In [1]: import numpy as np

In [2]: from numpy import linalg as LA

In [3]: np.set_printoptions(precision=1, suppress=True, linewidth=200)

In [4]: def rnd(a):
   ...:     return np.round(a, 1) + 0
   ...: 

In [5]: E = np.array([[-2.1, 0.5, 2.0],
   ...:     [2.0, -1.5, 1.7],
   ...:     [-0.3, -2.4, -1.8],
   ...:     [-0.7, 0.5, 2.9],
   ...:     [0.8, 2.2, -1.9],
   ...:     [-2.8, -0.7, 0.9],
   ...:     [1.9, 0.8, 2.2],
   ...:     [3.0, -0.1, -0.3],
   ...:     [2.8, 0.5, 1.0],
   ...:     [-2.0, 1.5, -1.7],
   ...:     [2.8, -0.7, 0.9],
   ...:     [-1.2, 1.6, -2.2]])

In [6]: E
Out[6]: 
array([[-2.1,  0.5,  2. ],
       [ 2. , -1.5,  1.7],
       [-0.3, -2.4, -1.8],
       [-0.7,  0.5,  2.9],
       [ 0.8,  2.2, -1.9],
       [-2.8, -0.7,  0.9],
       [ 1.9,  0.8,  2.2],
       [ 3. , -0.1, -0.3],
       [ 2.8,  0.5,  1. ],
       [-2. ,  1.5, -1.7],
       [ 2.8, -0.7,  0.9],
       [-1.2,  1.6, -2.2]])

In [7]: dist = LA.norm(E[:, None] - E[None], axis=-1)

In [8]: rnd(dist[:5, :5])
Out[8]: 
array([[0. , 4.6, 5.1, 1.7, 5.1],
       [4.6, 0. , 4.3, 3.6, 5.3],
       [5.1, 4.3, 0. , 5.5, 4.7],
       [1.7, 3.6, 5.5, 0. , 5.3],
       [5.1, 5.3, 4.7, 5.3, 0. ]])

In [9]: rnd(LA.norm(E, axis=1))
Out[9]: array([2.9, 3. , 3. , 3. , 3. , 3. , 3. , 3. , 3. , 3. , 3. , 3. ])

In [10]: rnd(LA.norm(E - E.mean(axis=0), axis=1))
Out[10]: array([3. , 2.7, 3.4, 2.8, 3. , 3.3, 2.5, 2.7, 2.6, 3.4, 2.7, 3.3])

In [11]: m1 = np.loadtxt("x.csv", delimiter=",")

In [12]: m1
Out[12]: 
array([[5., 1., 0., 0., 0., 0., 0., 0.],
       [0., 5., 1., 0., 0., 0., 0., 0.],
       [0., 0., 5., 1., 0., 0., 0., 0.],
       [0., 0., 0., 5., 1., 0., 0., 0.],
       [0., 0., 0., 0., 5., 1., 0., 0.],
       [0., 0., 0., 0., 0., 5., 1., 0.],
       [0., 0., 0., 0., 0., 0., 5., 1.],
       [0., 0., 0., 0., 0., 0., 0., 5.]])

In [13]: rng = np.random.default_rng(767)

In [14]: lab = rng.permutation(8)

In [15]: lab
Out[15]: array([6, 7, 4, 2, 1, 5, 0, 3])

In [16]: M2 = m1[lab][:, lab]

In [17]: np.allclose(M2, m1)
Out[17]: False

In [18]: M2
Out[18]: 
array([[5., 1., 0., 0., 0., 0., 0., 0.],
       [0., 5., 0., 0., 0., 0., 0., 0.],
       [0., 0., 5., 0., 0., 1., 0., 0.],
       [0., 0., 0., 5., 0., 0., 0., 1.],
       [0., 0., 0., 1., 5., 0., 0., 0.],
       [1., 0., 0., 0., 0., 5., 0., 0.],
       [0., 0., 0., 0., 1., 0., 5., 0.],
       [0., 0., 1., 0., 0., 0., 0., 5.]])

In [19]: rnd(np.sort(np.abs(LA.eigvals(M2))))
Out[19]: array([5., 5., 5., 5., 5., 5., 5., 5.])

In [20]: rnd(LA.det(M2)), rnd(LA.det(m1[lab]))
Out[20]: (np.float64(390625.0), np.float64(-390625.0))

In [21]: np.trace(M2)
Out[21]: np.float64(40.0)

In [22]: q, V = LA.qr(m1[:, :7])[0], LA.qr(m1[:, 7:])[0]

In [23]: sig = LA.svd(q.T @ V, compute_uv=False)

In [24]: rnd(LA.norm(q @ q.T - V @ V.T, 2))
Out[24]: np.float64(1.0)

In [25]: (sig > 0.9).sum()
Out[25]: np.int64(0)

In [26]: rnd(LA.norm(m1, 1)), rnd(LA.norm(m1, np.inf))
Out[26]: (np.float64(6.0), np.float64(6.0))

In [27]: rnd(LA.norm(m1[7] - m1[2]))
Out[27]: np.float64(7.1)

In [28]: rnd(LA.norm(m1, axis=0))
Out[28]: array([5. , 5.1, 5.1, 5.1, 5.1, 5.1, 5.1, 5.1])

In [29]: rnd(LA.norm(m1, "nuc"))
Out[29]: np.float64(40.4)

In [30]: rnd(LA.norm(m1) ** 2 / LA.norm(m1, 2) ** 2)
Out[30]: np.float64(5.9)

In [31]: rnd(LA.norm(m1, axis=1))
Out[31]: array([5.1, 5.1, 5.1, 5.1, 5.1, 5.1, 5.1, 5. ])

In [32]: rnd(LA.norm(m1[7], 1)), rnd(LA.norm(m1[7], np.inf))
Out[32]: (np.float64(5.0), np.float64(5.0))

In [33]: m1 @ m1
Out[33]: 
array([[25., 10.,  1.,  0.,  0.,  0.,  0.,  0.],
       [ 0., 25., 10.,  1.,  0.,  0.,  0.,  0.],
       [ 0.,  0., 25., 10.,  1.,  0.,  0.,  0.],
       [ 0.,  0.,  0., 25., 10.,  1.,  0.,  0.],
       [ 0.,  0.,  0.,  0., 25., 10.,  1.,  0.],
       [ 0.,  0.,  0.,  0.,  0., 25., 10.,  1.],
       [ 0.,  0.,  0.,  0.,  0.,  0., 25., 10.],
       [ 0.,  0.,  0.,  0.,  0.,  0.,  0., 25.]])

In [34]: rnd(np.abs(LA.eigvals(m1)).max())
Out[34]: np.float64(5.0)

In [35]: rnd(LA.matrix_power(m1, 4))
Out[35]: 
array([[625., 500., 150.,  20.,   1.,   0.,   0.,   0.],
       [  0., 625., 500., 150.,  20.,   1.,   0.,   0.],
       [  0.,   0., 625., 500., 150.,  20.,   1.,   0.],
       [  0.,   0.,   0., 625., 500., 150.,  20.,   1.],
       [  0.,   0.,   0.,   0., 625., 500., 150.,  20.],
       [  0.,   0.,   0.,   0.,   0., 625., 500., 150.],
       [  0.,   0.,   0.,   0.,   0.,   0., 625., 500.],
       [  0.,   0.,   0.,   0.,   0.,   0.,   0., 625.]])

In [36]: (m1 + m1.T) / 2
Out[36]: 
array([[5. , 0.5, 0. , 0. , 0. , 0. , 0. , 0. ],
       [0.5, 5. , 0.5, 0. , 0. , 0. , 0. , 0. ],
       [0. , 0.5, 5. , 0.5, 0. , 0. , 0. , 0. ],
       [0. , 0. , 0.5, 5. , 0.5, 0. , 0. , 0. ],
       [0. , 0. , 0. , 0.5, 5. , 0.5, 0. , 0. ],
       [0. , 0. , 0. , 0. , 0.5, 5. , 0.5, 0. ],
       [0. , 0. , 0. , 0. , 0. , 0.5, 5. , 0.5],
       [0. , 0. , 0. , 0. , 0. , 0. , 0.5, 5. ]])

In [37]: rnd(LA.det(m1))
Out[37]: np.float64(390625.0)

In [38]: rnd(np.sort(np.abs(LA.eigvals(m1))))
Out[38]: array([5., 5., 5., 5., 5., 5., 5., 5.])
